>>> import numpy as np
>>> import numpy.linalg as la
>>> np.set_printoptions(suppress=True, linewidth=140)
>>> W0 = np.loadtxt("run15.csv", delimiter=",")
>>> W0
array([[ 2.,  4., -2., -6.,  6., -6.,  4., -6., -4.],
       [ 4.,  2., -2., -6.,  6., -6.,  4., -6., -4.],
       [-2., -2., -1.,  3., -3.,  3., -2.,  3.,  2.],
       [-6., -6.,  3.,  7., -9.,  9., -6.,  9.,  6.],
       [ 6.,  6., -3., -9.,  7., -9.,  6., -9., -6.],
       [-6., -6.,  3.,  9., -9.,  7., -6.,  9.,  6.],
       [ 4.,  4., -2., -6.,  6., -6.,  2., -6., -4.],
       [-6., -6.,  3.,  9., -9.,  9., -6.,  7.,  6.],
       [-4., -4.,  2.,  6., -6.,  6., -4.,  6.,  2.]])
>>> np.all(la.eigvalsh(W0) > 0)
np.False_
>>> np.round(la.eigvalsh(W0).min(), 3)
np.float64(-2.0)
>>> f = np.array([-1, 1, 1, 2, 0, -2, 1, 0]) + 0.5
>>> J = np.eye(8) - 2 * np.outer(f, f) / (f @ f)
>>> J.round(3)
array([[ 0.969,  0.094,  0.094,  0.156,  0.031, -0.094,  0.094,  0.031],
       [ 0.094,  0.719, -0.281, -0.469, -0.094,  0.281, -0.281, -0.094],
       [ 0.094, -0.281,  0.719, -0.469, -0.094,  0.281, -0.281, -0.094],
       [ 0.156, -0.469, -0.469,  0.219, -0.156,  0.469, -0.469, -0.156],
       [ 0.031, -0.094, -0.094, -0.156,  0.969,  0.094, -0.094, -0.031],
       [-0.094,  0.281,  0.281,  0.469,  0.094,  0.719,  0.281,  0.094],
       [ 0.094, -0.281, -0.281, -0.469, -0.094,  0.281,  0.719, -0.094],
       [ 0.031, -0.094, -0.094, -0.156, -0.031,  0.094, -0.094,  0.969]])
>>> vals, vecs = la.eigh(J)
>>> vec = np.array([2, 1, -2, 0, 2, 1, 1, -1])
>>> np.round(vecs * np.abs(vals) @ vecs.T, 3) + 0
array([[1., 0., 0., 0., 0., 0., 0., 0.],
       [0., 1., 0., 0., 0., 0., 0., 0.],
       [0., 0., 1., 0., 0., 0., 0., 0.],
       [0., 0., 0., 1., 0., 0., 0., 0.],
       [0., 0., 0., 0., 1., 0., 0., 0.],
       [0., 0., 0., 0., 0., 1., 0., 0.],
       [0., 0., 0., 0., 0., 0., 1., 0.],
       [0., 0., 0., 0., 0., 0., 0., 1.]])
>>> round(float(np.abs(J).sum(axis=1).max()), 3), np.round(np.abs(vals).max(), 3)
(2.562, np.float64(1.0))
>>> np.round(vecs * np.maximum(vals, 0) @ vecs.T, 3)
array([[ 0.984,  0.047,  0.047,  0.078,  0.016, -0.047,  0.047,  0.016],
       [ 0.047,  0.859, -0.141, -0.234, -0.047,  0.141, -0.141, -0.047],
       [ 0.047, -0.141,  0.859, -0.234, -0.047,  0.141, -0.141, -0.047],
       [ 0.078, -0.234, -0.234,  0.609, -0.078,  0.234, -0.234, -0.078],
       [ 0.016, -0.047, -0.047, -0.078,  0.984,  0.047, -0.047, -0.016],
       [-0.047,  0.141,  0.141,  0.234,  0.047,  0.859,  0.141,  0.047],
       [ 0.047, -0.141, -0.141, -0.234, -0.047,  0.141,  0.859, -0.047],
       [ 0.016, -0.047, -0.047, -0.078, -0.016,  0.047, -0.047,  0.984]])
